% ipython --no-banner

In [1]: import numpy as np

In [2]: from numpy import linalg as LA

In [3]: np.set_printoptions(suppress=True, linewidth=140)

In [4]: m1 = np.load("x.npy")

In [5]: print(m1.round(2))
[[ 0.63  0.31 -0.37]
 [ 0.31  0.16 -0.18]
 [-0.37 -0.18  0.21]]

In [6]: Uu, s, VT = LA.svd(m1)

In [7]: evecs = VT[:(s > 1e-8).sum()]

In [8]: rng = np.random.default_rng(9979)

In [9]: vec = m1[1] + -2 * m1[0] + rng.integers(2) * np.eye(3)[2]

In [10]: print(vec.round(2))
[-0.94 -0.47  0.55]

In [11]: print(np.round(LA.norm(vec - evecs.T @ evecs @ vec), 2))
0.0

In [12]: print(np.round(evecs.T @ evecs, 2))
[[ 0.63  0.31 -0.37]
 [ 0.31  0.16 -0.18]
 [-0.37 -0.18  0.21]]

In [13]: print(LA.cond(m1) > 100)
True

In [14]: vec = np.array([2, 0, 1])

In [15]: print(np.round(m1 @ m1 @ vec, 2))
[ 0.89  0.45 -0.52]

In [16]: print(np.round(LA.eigvalsh(2 * m1 - np.eye(3)), 2))
[-1. -1.  1.]

In [17]: print(np.round(m1 @ vec, 2))
[ 0.89  0.45 -0.52]

In [18]: print(np.round((vec - m1 @ vec) @ (m1 @ vec), 2))
0.0

In [19]: r = LA.matrix_rank(m1)

In [20]: print(r)
1

In [21]: N = LA.svd(m1)[2][r:].T

In [22]: print([int(LA.matrix_rank(m1[:, :j + 1])) for j in range(3)])
[1, 1, 1]

In [23]: print(LA.matrix_rank(m1.T @ m1), LA.matrix_rank(m1 @ m1.T))
1 1

In [24]: print([int(LA.matrix_rank(m1[:i])) for i in range(1, len(m1) + 1)])
[1, 1, 1]

In [25]: print([int(LA.matrix_rank(np.delete(m1, i, axis=0))) for i in range(3)])
[1, 1, 1]

In [26]: print(np.allclose(m1 @ N, 0))
True

In [27]: arr = np.load("mat.npy")

In [28]: print(arr.round(2))
[[-0.71  0.   -0.71]
 [ 0.    1.    0.  ]
 [ 0.71  0.   -0.71]]

In [29]: # splits into 2 blocks

In [30]: vec = np.array([-3, 1, 2])

In [31]: print(arr.T @ (arr @ vec))
[-3.  1.  2.]

In [32]: print(np.round(np.sort(np.abs(np.degrees(np.angle(LA.eigvals(arr))))), 2))
[  0. 135. 135.]

In [33]: B = np.array([[3, 3], [1, 2]])

In [34]: W2 = np.kron(B, arr)

In [35]: print(W2.round(2))
[[-2.12  0.   -2.12 -2.12  0.   -2.12]
 [ 0.    3.    0.    0.    3.    0.  ]
 [ 2.12  0.   -2.12  2.12  0.   -2.12]
 [-0.71  0.   -0.71 -1.41  0.   -1.41]
 [ 0.    1.    0.    0.    2.    0.  ]
 [ 0.71  0.   -0.71  1.41  0.   -1.41]]

In [36]: print(W2.shape)
(6, 6)

In [37]: mat = np.load("arr.npy")

In [38]: print(mat)
[[0 2 0]
 [0 0 3]
 [0 0 0]]

In [39]: # rank 2

In [40]: print(np.prod(np.diag(mat)), np.round(LA.det(mat), 2))
0 0.0

In [41]: print(np.round(np.sort(LA.eigvals(mat)), 2))
[0. 0. 0.]

In [42]: r = LA.matrix_rank(mat)

In [43]: print(r)
2

In [44]: N = LA.svd(mat)[2][r:].T

In [45]: print(N.shape)
(3, 1)

In [46]: print(mat @ N)
[[0.]
 [0.]
 [0.]]

In [47]: print(N[:, 0] / N[np.abs(N[:, 0]).round(6).argmax(), 0])
[1. 0. 0.]

In [48]: K = np.diag(20 * np.array([3, 0, 3, 2])) + np.array([[0, 0, 1, 1], [0, 2, 0, 0], [2, 2, 0, 0], [1, 2, 2, 1]])

In [49]: print(K)
[[60  0  1  1]
 [ 0  2  0  0]
 [ 2  2 60  0]
 [ 1  2  2 41]]

In [50]: B = K / LA.norm(K, axis=1, keepdims=True)

In [51]: C2 = B @ B.T

In [52]: print(C2.round(2))
[[1.   0.   0.05 0.04]
 [0.   1.   0.03 0.05]
 [0.05 0.03 1.   0.05]
 [0.04 0.05 0.05 1.  ]]

In [53]: print((np.abs(C2) > 0.9).astype(int))
[[1 0 0 0]
 [0 1 0 0]
 [0 0 1 0]
 [0 0 0 1]]

In [54]: print((C2 - 2 * np.eye(4)).round(6).argmax(axis=1))
[2 3 3 2]

In [55]: print(C2[1].round(2))
[0.   1.   0.03 0.05]

In [56]: print(np.round(LA.norm(B, axis=1), 2))
[1. 1. 1. 1.]

In [57]: X = np.array([[8.0, 8.0, 16.0], [8.0, 20.0, 32.0], [16.0, 32.0, 68.0]])

In [58]: # symmetric, so the eigenvalues are real

In [59]: vec = np.array([-1, 1, 0])

In [60]: a = np.maximum(X @ vec, 0)

In [61]: print(np.flatnonzero(a > 1e-9))
[1 2]

In [62]: vec = np.ones(3)

In [63]: for _ in range(3):
    ...:     vec = X @ vec
    ...:     vec /= LA.norm(vec)
    ...:     print(round(vec @ X @ vec, 2))
    ...: 
87.95
88.0
88.0

In [64]: print(np.round(LA.eigvalsh(X)[-1], 2))
88.0

In [65]: print(vec.round(2))
[0.22 0.44 0.87]

In [66]: data = np.load("w.npy")

In [67]: print(data)
[[  4.   2.  -7.   1.]
 [  8.   4. -14.   2.]
 [  8.   1. -11.   2.]
 [ 10.   5. -16.   1.]]

In [68]: Uu, s, VT = LA.svd(data)

In [69]: print(s.round(2) + 0)
[30.24  2.54  1.05  0.  ]

In [70]: B = Uu[:, :3] @ np.diag(s[:3]) @ VT[:3]

In [71]: print(round(float(LA.norm(data - B) / LA.norm(data)), 2))
0.0

In [72]: print(LA.matrix_rank(data, rtol=0.05))
2

In [73]: print(LA.matrix_rank(B))
3

In [74]: print(B.round(2))
[[  4.   2.  -7.   1.]
 [  8.   4. -14.   2.]
 [  8.   1. -11.   2.]
 [ 10.   5. -16.   1.]]
